In [1]: import numpy as np

In [2]: from numpy import linalg as LA

In [3]: np.set_printoptions(precision=3, suppress=True, linewidth=120)

In [4]: A = np.load("m.npy")

In [5]: print(A)
[[1 2 1 2 1]
 [2 2 2 0 2]
 [0 1 0 1 2]
 [1 0 2 1 1]
 [1 0 0 0 1]]

In [6]: print(A @ A)
[[ 8  7  9  5 10]
 [ 8 10  6  6 12]
 [ 5  2  4  1  5]
 [ 3  4  3  5  7]
 [ 2  2  1  2  2]]

In [7]: print(round(np.abs(LA.eigvals(A)).max(), 3))
4.991

In [8]: print(np.allclose(A, A.T))
False

In [9]: O, vecs = LA.qr(A[:, :1])[0], LA.qr(A[:, 1:])[0]

In [10]: s = LA.svd(O.T @ vecs, compute_uv=False)

In [11]: print(s)
[0.937]

In [12]: print(round(float(LA.norm(O @ O.T - vecs @ vecs.T, 2)), 3))
1.0

In [13]: print(np.degrees(np.arccos(s.clip(0, 1))))
[20.521]

In [14]: A2 = LA.inv(A)

In [15]: print(A2)
[[ 0.3  -0.05 -0.5  -0.1   0.9 ]
 [ 0.2   0.3   0.   -0.4  -0.4 ]
 [-0.2   0.2   0.    0.4  -0.6 ]
 [ 0.4  -0.4   0.    0.2   0.2 ]
 [-0.3   0.05  0.5   0.1   0.1 ]]

In [16]: m1 = np.load("layer15.npy")

In [17]: print(m1)
[[  2.933   5.167  -4.097]
 [ 14.723 -11.71   -8.99 ]
 [  1.635   1.297  -0.217]
 [ -3.808   1.299   6.585]
 [ -1.032   4.985   0.965]
 [ 17.923 -16.081 -10.44 ]
 [ 10.545 -10.56   -4.438]
 [  8.979 -14.261  -0.321]
 [  2.209   3.278  -2.09 ]
 [ -4.539   5.516   5.039]
 [ -5.096   3.155   7.113]
 [  5.931  -1.361  -4.037]
 [  0.64   -5.887   5.218]
 [-18.363  16.033  16.185]
 [-14.311  15.705  11.31 ]]

In [18]: f = np.array([0, -5])

In [19]: print(np.polyval(f, m1[3]))
[-5. -5. -5.]

In [20]: print(np.correlate(m1[3], m1[8], "full"))
[  7.959 -15.198 -17.916  24.455  14.546]

In [21]: print(np.cross(m1[3, :3], m1[8, :3]))
[-24.301   6.588 -15.352]

In [22]: print(np.convolve(m1[3], f))
[  0.     19.04   -6.495 -32.925]

In [23]: A2 = m1 / np.sqrt((m1 ** 2).mean(axis=1, keepdims=True))

In [24]: print(LA.matrix_rank(m1 - m1.mean(axis=1, keepdims=True)))
2

In [25]: print(A2[4])
[-0.345  1.666  0.323]

In [26]: print(LA.norm(A2, axis=1))
[1.732 1.732 1.732 1.732 1.732 1.732 1.732 1.732 1.732 1.732 1.732 1.732 1.732 1.732 1.732]

In [27]: Xc = (m1 - m1.mean(axis=0)) / m1.std(axis=0)

In [28]: print(np.argwhere(np.abs(Xc) > 2))
[[13  0]
 [13  2]]

In [29]: print(Xc.std(axis=0))
[1. 1. 1.]

In [30]: coef = LA.lstsq(np.delete(Xc, 2, axis=1), Xc[:, 2])[0]

In [31]: print(np.abs(coef).argmax())
0

In [32]: print(coef)
[-1.67  -0.778]

In [33]: rng = np.random.default_rng(2219)

In [34]: z = rng.integers(0, 3, 3)

In [35]: W0 = (z[:, None] == z) * 4 + np.eye(3)

In [36]: print(W0)
[[5. 4. 0.]
 [4. 5. 0.]
 [0. 0. 5.]]

In [37]: A2 = W0 / np.sqrt((W0 ** 2).mean(axis=1, keepdims=True))

In [38]: print(A2[2])
[0.    0.    1.732]

In [39]: print(LA.norm(A2, axis=1))
[1.732 1.732 1.732]

In [40]: print(LA.matrix_rank(W0 - W0.mean(axis=1, keepdims=True)))
2

In [41]: print(LA.matrix_rank(A2) == LA.matrix_rank(W0))
True

In [42]: O, vecs = LA.qr(W0[:, :1])[0], LA.qr(W0[:, 1:])[0]

In [43]: s = LA.svd(O.T @ vecs, compute_uv=False)

In [44]: print((s > 0.9).sum())
1

In [45]: A2 = m1 / LA.norm(m1, axis=1, keepdims=True)

In [46]: gram = A2 @ A2.T

In [47]: print(np.round(np.degrees(np.arccos(np.clip(gram[13, 10], -1, 1))), 3))
17.701

In [48]: print(LA.norm(A2, axis=1))
[1. 1. 1. 1. 1. 1. 1. 1. 1. 1. 1. 1. 1. 1. 1.]

In [49]: t3 = np.stack([A, -2 * A, A[::-1]])

In [50]: print(LA.norm(t3, axis=(1, 2)))
[ 6.481 12.961  6.481]

In [51]: print(LA.det(t3))
[-20. 640. -20.]

In [52]: print(t3.shape)
(3, 5, 5)

In [53]: O, _ = LA.qr(np.array([[-0.8, 0.5, -1.0, 0.5, 0.5, -1.4],
    ...:     [-1.0, -1.2, 1.5, 0.1, -0.8, 0.7],
    ...:     [-0.9, 1.9, 0.2, 0.8, 0.2, 1.3],
    ...:     [-0.3, -0.6, -0.5, 1.7, -1.0, 1.2],
    ...:     [-1.7, 1.4, -0.4, -0.6, 1.2, 1.0],
    ...:     [-0.3, -1.5, 0.4, 0.5, -1.4, -0.5]]))

In [54]: E = O[:, :6]

In [55]: print(E)
[[-0.341  0.039  0.579 -0.013  0.302  0.675]
 [-0.426 -0.574 -0.534 -0.008  0.446  0.077]
 [-0.383  0.5   -0.388 -0.598 -0.231  0.203]
 [-0.128 -0.254  0.445 -0.656  0.16  -0.516]
 [-0.724  0.198  0.152  0.455 -0.174 -0.42 ]
 [-0.128 -0.561  0.092 -0.069 -0.775  0.234]]

In [56]: # orthonormal columns

In [57]: z = rng.permutation(6)

In [58]: print(z)
[1 2 5 3 4 0]

In [59]: A2 = E[z][:, z]

In [60]: print(np.sort(np.abs(LA.eigvals(A2))))
[1. 1. 1. 1. 1. 1.]

In [61]: print(np.diag(A2))
[-0.574 -0.388  0.234 -0.656 -0.174 -0.341]

In [62]: print(np.round(LA.det(A2), 3), round(float(LA.det(E[z])), 3))
-1.0 1.0

In [63]: print(np.round(np.trace(A2), 3))
-1.897

In [64]: vec = np.array([0, 0, -2, -1, 0, 2])

In [65]: y = E @ vec

In [66]: print(y)
[ 0.205  1.228  1.779 -1.265 -1.6    0.353]

In [67]: print(np.round(LA.solve(E, E[:, 5]), 3) + 0)
[0. 0. 0. 0. 0. 1.]

In [68]: print(np.round(LA.solve(E, y), 3) + 0)
[ 0.  0. -2. -1.  0.  2.]

In [69]: print(np.round(LA.solve(E, y + E[:, 4]), 3) + 0)
[ 0.  0. -2. -1.  1.  2.]

In [70]: K = np.array([[0, 0, 1, 1], [0, 0, 0, 0], [1, 0, 0, 1], [1, 0, 1, 0]])

In [71]: print(K)
[[0 0 1 1]
 [0 0 0 0]
 [1 0 0 1]
 [1 0 1 0]]

In [72]: # splits into 2 blocks

In [73]: print(LA.lstsq(K[:-1].T, K[-1])[2])
2

In [74]: print(np.unique(K.round(6), axis=0).shape)
(4, 4)

In [75]: z = rng.permutation(4)

In [76]: print(z)
[2 0 1 3]

In [77]: A2 = K[z][:, z]

In [78]: print(np.allclose(A2, K))
False

In [79]: print(K @ K)
[[2 0 1 1]
 [0 0 0 0]
 [1 0 2 1]
 [1 0 1 2]]

In [80]: print(np.flatnonzero(LA.matrix_power((K != 0) + (K.T != 0) + np.eye(4), 4)[0]))
[0 2 3]

In [81]: r = LA.matrix_rank(K)

In [82]: print(r)
3

In [83]: ns = LA.svd(K)[2][r:].T

In [84]: print(np.allclose(K @ ns, 0))
True

In [85]: print(np.round(ns[:, 0] / ns[np.abs(ns[:, 0]).round(6).argmax(), 0], 3) + 0)
[0. 1. 0. 0.]

In [86]: print([int(LA.matrix_rank(np.delete(K, i, axis=0))) for i in range(4)])
[2, 3, 2, 2]

In [87]: print([int(LA.matrix_rank(K[:i])) for i in range(1, len(K) + 1)])
[1, 1, 2, 3]

In [88]: print(np.round(K @ ns, 3) + 0)
[[0.]
 [0.]
 [0.]
 [0.]]
